$ ipython --no-banner

In [1]: import numpy as np

In [2]: from numpy import linalg as LA

In [3]: np.set_printoptions(precision=3, suppress=True, linewidth=100)

In [4]: K = np.array([[-1.0, 0.0, 0.0], [0.0, 1.0, 3.0], [0.0, -3.0, 1.0]])

In [5]: other = np.inv(K)
AttributeError: module 'numpy' has no attribute 'inv'


In [6]: other = LA.inv(K)

In [7]: other
Out[7]: 
array([[-1. , -0. , -0. ],
       [-0. ,  0.1, -0.3],
       [ 0. ,  0.3,  0.1]])

In [8]: np.allclose(other, K.T)
Out[8]: False

In [9]: (np.abs(other) > 1e-9).astype(int)
Out[9]: 
array([[1, 0, 0],
       [0, 1, 1],
       [0, 1, 1]])

In [10]: LA.det(K) * other
Out[10]: 
array([[10.,  0.,  0.],
       [ 0., -1.,  3.],
       [-0., -3., -1.]])

In [11]: round(float(LA.det(K) * LA.det(other)), 3)
Out[11]: 1.0

In [12]: np.round(K @ other, 3) + 0
Out[12]: 
array([[1., 0., 0.],
       [0., 1., 0.],
       [0., 0., 1.]])

In [13]: other = K / np.sqrt((K ** 2).mean(axis=1, keepdims=True))

In [14]: LA.matrix_rank(K - K.mean(axis=1, keepdims=True))
Out[14]: np.int64(2)

In [15]: K - K.mean(axis=1, keepdims=True)
Out[15]: 
array([[-0.667,  0.333,  0.333],
       [-1.333, -0.333,  1.667],
       [ 0.667, -2.333,  1.667]])

In [16]: LA.norm(other, axis=1)
Out[16]: array([1.732, 1.732, 1.732])

In [17]: (K + K.T) / 2
Out[17]: 
array([[-1.,  0.,  0.],
       [ 0.,  1.,  0.],
       [ 0.,  0.,  1.]])

In [18]: np.allclose(K, K.T)
Out[18]: False

In [19]: np.sort(np.abs(LA.eigvals(K)))
Out[19]: array([1.   , 3.162, 3.162])

In [20]: assert K == K.T
ValueError: The truth value of an array with more than one element is ambiguous. Use a.any() or a.all()


In [21]: LA.matrix_power(K, 4)
Out[21]: 
array([[  1.,   0.,   0.],
       [  0.,  28., -96.],
       [  0.,  96.,  28.]])

In [22]: round(float(np.abs(LA.eigvals(K)).max()), 3)
Out[22]: 3.162

In [23]: other = K[0, 0] * K[1:] - np.outer(K[1:, 0], K[0])

In [24]: other
Out[24]: 
array([[ 0., -1., -3.],
       [ 0.,  3., -1.]])

In [25]: K[:, 0] / K[0, 0]
Out[25]: array([ 1., -0., -0.])

In [26]: np.flatnonzero(~other.round(6).any(axis=1))
Out[26]: array([], dtype=int64)

In [27]: E = np.load("layer16.npy")

In [28]: E
Out[28]: 
array([[ 1., -3., -4.],
       [-2., -4., -8.],
       [ 2.,  3.,  7.]])

In [29]: P = np.triu(np.array([[-2, 3, -2], [-1, 2, 2], [2, 2, -2]]), 1) + np.eye(3)

In [30]: other = P @ E @ LA.inv(P)

In [31]: np.round(LA.det(other), 3)
Out[31]: np.float64(-6.0)

In [32]: np.poly(other)
Out[32]: array([ 1., -4.,  1.,  6.])

In [33]: LA.matrix_rank(other)
Out[33]: np.int64(3)

In [34]: np.argsort(-LA.norm(E, axis=0).round(6), kind="stable")[:3]
Out[34]: array([2, 1, 0])

In [35]: round(np.log10(LA.cond(E)))
Out[35]: 2

In [36]: round(float(LA.norm(E, 2) / LA.norm(E)), 3)
Out[36]: 0.985

In [37]: [round(float(x), 3) for x in LA.svd(E, compute_uv=False)[:3]]
Out[37]: [12.924, 2.22, 0.209]

In [38]: q = E.astype(float).copy()

In [39]: for j in range(3):
    ...:     q[:, j] -= q[:, :j] @ (q[:, :j].T @ q[:, j])
    ...:     q[:, j] /= LA.norm(q[:, j])
    ...: 

In [40]: np.round(q.T @ q, 3) + 0
Out[40]: 
array([[1., 0., 0.],
       [0., 1., 0.],
       [0., 0., 1.]])

In [41]: np.round(q.T @ E, 3) + 0
Out[41]: 
array([[3.   , 3.667, 8.667],
       [0.   , 4.534, 7.328],
       [0.   , 0.   , 0.441]])

In [42]: def softmax(z):
    ...:     e = np.exp(z - z.max(axis=-1, keepdims=True))
    ...:     return e / e.sum(axis=-1, keepdims=True)
    ...: 

In [43]: softmax(E[2])
Out[43]: array([0.007, 0.018, 0.976])

In [44]: np.round(softmax(10 * E[2]), 3) + 0
Out[44]: array([0., 0., 1.])

In [45]: scores = E @ E.T / np.sqrt(3)

In [46]: softmax(scores)[2] @ E
Out[46]: array([2., 3., 7.])

In [47]: q, evecs = LA.qr(E[:, :1])[0], LA.qr(E[:, 1:])[0]

In [48]: sigma = LA.svd(q.T @ evecs, compute_uv=False)

In [49]: (sigma > 0.9).sum()
Out[49]: np.int64(1)

In [50]: round(LA.norm(q @ q.T - evecs @ evecs.T, 2), 3)
Out[50]: np.float64(1.0)

In [51]: np.degrees(np.arccos(sigma.clip(0, 1)))
Out[51]: array([9.069])

In [52]: X = np.maximum(np.array([[-4, -5],
    ...:     [-3, 0],
    ...:     [-4, 2],
    ...:     [2, 0],
    ...:     [4, -5],
    ...:     [2, -2],
    ...:     [-5, 0],
    ...:     [-3, 3],
    ...:     [2, -3],
    ...:     [1, -4]]) @ np.array([[2, -2, 0], [0, 2, 0]]) + np.array([4, 4, 9]), 0)

In [53]: X
Out[53]: 
array([[ 0,  2,  9],
       [ 0, 10,  9],
       [ 0, 16,  9],
       [ 8,  0,  9],
       [12,  0,  9],
       [ 8,  0,  9],
       [ 0, 14,  9],
       [ 0, 16,  9],
       [ 8,  0,  9],
       [ 6,  0,  9]])

In [54]: P = X @ LA.solve(X.T @ X, X.T)

In [55]: np.round(LA.eigvalsh(P), 3) + 0
Out[55]: array([0., 0., 0., 0., 0., 0., 0., 1., 1., 1.])

In [56]: q, evecs = LA.qr(X[:, :1])[0], LA.qr(X[:, 1:])[0]

In [57]: sigma = LA.svd(q.T @ evecs, compute_uv=False)

In [58]: (sigma > 0.9).sum()
Out[58]: np.int64(0)

In [59]: np.round(LA.norm(q @ q.T - evecs @ evecs.T, 2), 3)
Out[59]: np.float64(1.0)

In [60]: vec = np.array([3, 2, 9])

In [61]: target = X @ vec

In [62]: coef, lr = np.zeros(3), 1 / LA.norm(X, 2) ** 2

In [63]: for i in range(8):
    ...:     coef -= lr * X.T @ (X @ coef - target)
    ...:     if i % 2 == 0: print(i, round(LA.norm(X @ coef - target), 3))
    ...: 
0 54.465
2 24.03
4 15.357
6 13.201

In [64]: coef
Out[64]: array([4.404, 2.913, 7.685])

In [65]: q, Rm = LA.qr(X)

In [66]: np.abs(np.diag(Rm))
Out[66]: array([19.287, 28.496,  9.504])

In [67]: round(np.trace(q @ q.T), 3)
Out[67]: np.float64(3.0)

In [68]: q.shape, Rm.shape
Out[68]: ((10, 3), (3, 3))

In [69]: np.allclose(Rm.T @ Rm, X.T @ X)
Out[69]: True

In [70]: vec = np.array([3, 2, 0])

In [71]: h = np.maximum(X @ vec, 0)

In [72]: np.tanh(X @ vec)
Out[72]: array([0.999, 1.   , 1.   , 1.   , 1.   , 1.   , 1.   , 1.   , 1.   , 1.   ])

In [73]: np.flatnonzero(h > 1e-9)
Out[73]: array([0, 1, 2, 3, 4, 5, 6, 7, 8, 9])

In [74]: mat = np.array([[0, 0, 0, 5], [0, 0, 9, 0], [0, 2, 0, 0], [-5, 0, 0, 0]])

In [75]: u = np.array([-4, 4])

In [76]: np.cross(X[0, :3], X[5, :3])
Out[76]: array([ 18,  72, -16])

In [77]: np.array([np.convolve(row, u, "same") for row in X])
Out[77]: 
array([[  0,  -8, -28],
       [  0, -40,   4],
       [  0, -64,  28],
       [-32,  32, -36],
       [-48,  48, -36],
       [-32,  32, -36],
       [  0, -56,  20],
       [  0, -64,  28],
       [-32,  32, -36],
       [-24,  24, -36]])

In [78]: np.convolve(X[0], u)
Out[78]: array([  0,  -8, -28,  36])

In [79]: np.correlate(X[0], X[5], "full")
Out[79]: array([ 0, 18, 81, 16, 72])
